$ python3 -q
>>> import numpy as np
>>> from numpy import linalg as LA
>>> np.set_printoptions(precision=2, suppress=True, linewidth=160, floatmode="fixed")
>>> rd = lambda a: np.round(a, 2) + 0
>>> other = np.array([[2, 2], [3, 2], [1, 1]])
>>> W0 = np.tile(other, (2, 3))
>>> W0
array([[2, 2, 2, 2, 2, 2],
       [3, 2, 3, 2, 3, 2],
       [1, 1, 1, 1, 1, 1],
       [2, 2, 2, 2, 2, 2],
       [3, 2, 3, 2, 3, 2],
       [1, 1, 1, 1, 1, 1]])
>>> np.abs(np.diag(LA.qr(W0)[1])) > 1e-9
array([ True,  True, False, False, False, False])
>>> rd(np.trace(LA.pinv(W0) @ W0))
np.float64(2.0)
>>> np.allclose(W0[:-1].T @ LA.lstsq(W0[:-1].T, W0[-1])[0], W0[-1])
True
>>> x = np.array([2, -2, 3, -2, 0, -3])
>>> a = np.maximum(W0 @ x, 0)
>>> W0 * (a > 1e-9)[:, None]
array([[0, 0, 0, 0, 0, 0],
       [3, 2, 3, 2, 3, 2],
       [0, 0, 0, 0, 0, 0],
       [0, 0, 0, 0, 0, 0],
       [3, 2, 3, 2, 3, 2],
       [0, 0, 0, 0, 0, 0]])
>>> W0.T @ a
array([6, 4, 6, 4, 6, 4])
>>> np.flatnonzero(a > 1e-9)
array([1, 4])
>>> rd(np.tanh(W0 @ x))
array([-1.00,  0.76, -0.96, -1.00,  0.76, -0.96])
>>> np.maximum(W0 @ x, 0) - np.maximum(-W0 @ x, 0)
array([-4,  1, -2, -4,  1, -2])
>>> rd(np.abs(LA.eigvals(W0)).max())
np.float64(11.0)
>>> q, _ = LA.qr(np.array([[-0.9, -0.5, 0.1, 1.6],
...     [-0.3, 0.1, 0.6, -1.1],
...     [0.8, -1.2, -1.3, 0.0],
...     [-0.7, 0.3, -0.5, -2.3]]))
>>> A = q[:, :4]
>>> rd(A)
array([[-0.63,  0.68, -0.25, -0.29],
       [-0.21,  0.01, -0.44,  0.87],
       [ 0.56,  0.74,  0.27,  0.27],
       [-0.49, -0.03,  0.82,  0.30]])
>>> q, r_ = LA.qr(A)
>>> rd(r_)
array([[1.00, 0.00, 0.00, 0.00],
       [0.00, 1.00, 0.00, 0.00],
       [0.00, 0.00, 1.00, 0.00],
       [0.00, 0.00, 0.00, 1.00]])
>>> rd(q @ r_)
array([[-0.63,  0.68, -0.25, -0.29],
       [-0.21,  0.01, -0.44,  0.87],
       [ 0.56,  0.74,  0.27,  0.27],
       [-0.49, -0.03,  0.82,  0.30]])
>>> rd(q)
array([[-0.63,  0.68, -0.25, -0.29],
       [-0.21,  0.01, -0.44,  0.87],
       [ 0.56,  0.74,  0.27,  0.27],
       [-0.49, -0.03,  0.82,  0.30]])
>>> rd(np.abs(np.diag(r_)))
array([1.00, 1.00, 1.00, 1.00])
>>> np.allclose(r_.T @ r_, A.T @ A)
True
>>> abs(r_[0, 0]), rd(LA.norm(A[:, 0]))
(np.float64(1.0), np.float64(1.0))
>>> rd(np.trace(q @ q.T))
np.float64(4.0)
>>> def softmax(z):
...     e = np.exp(z - z.max(axis=-1, keepdims=True))
...     return e / e.sum(axis=-1, keepdims=True)
... 
>>> rd(softmax(A[3] + 2))
array([0.12, 0.19, 0.44, 0.26])
>>> rd(softmax(10 * A[3]))
array([0.00, 0.00, 0.99, 0.01])
>>> rd(softmax(A).sum(axis=1))
array([1.00, 1.00, 1.00, 1.00])
>>> S = A @ A.T / np.sqrt(4)
>>> softmax(S).round(6).argmax(axis=1)
array([0, 1, 2, 3])
>>> rd(softmax(S + np.triu(np.full(S.shape, -np.inf), 1)))
array([[1.00, 0.00, 0.00, 0.00],
       [0.38, 0.62, 0.00, 0.00],
       [0.27, 0.27, 0.45, 0.00],
       [0.22, 0.22, 0.22, 0.35]])
>>> rng = np.random.default_rng(320919)
>>> z = rng.permutation(4)
>>> other = A[:, z] * rng.choice([-1, 1], 4)
>>> rd(other)
array([[ 0.29, -0.68,  0.63,  0.25],
       [-0.87, -0.01,  0.21,  0.44],
       [-0.27, -0.74, -0.56, -0.27],
       [-0.30,  0.03,  0.49, -0.82]])
>>> U, _, Vt = LA.svd(A.T @ other)
>>> z
array([3, 1, 0, 2])
>>> blk = np.stack([A, 2 * A, A[::-1]])
>>> rd(LA.norm(blk, axis=(1, 2)))
array([2.00, 4.00, 2.00])
>>> rd(np.einsum("bij,cij->bc", blk, blk))
array([[ 4.00,  8.00,  0.00],
       [ 8.00, 16.00,  0.00],
       [ 0.00,  0.00,  4.00]])
>>> other = np.array([[1, 0], [0, 1]])
>>> basis = np.kron(other, A)
>>> basis.shape
(8, 8)
>>> rd(LA.norm(basis, 2)), rd(LA.norm(other, 2) * LA.norm(A, 2))
(np.float64(1.0), np.float64(1.0))
>>> rd(basis)
array([[-0.63,  0.68, -0.25, -0.29,  0.00,  0.00,  0.00,  0.00],
       [-0.21,  0.01, -0.44,  0.87,  0.00,  0.00,  0.00,  0.00],
       [ 0.56,  0.74,  0.27,  0.27,  0.00,  0.00,  0.00,  0.00],
       [-0.49, -0.03,  0.82,  0.30,  0.00,  0.00,  0.00,  0.00],
       [ 0.00,  0.00,  0.00,  0.00, -0.63,  0.68, -0.25, -0.29],
       [ 0.00,  0.00,  0.00,  0.00, -0.21,  0.01, -0.44,  0.87],
       [ 0.00,  0.00,  0.00,  0.00,  0.56,  0.74,  0.27,  0.27],
       [ 0.00,  0.00,  0.00,  0.00, -0.49, -0.03,  0.82,  0.30]])
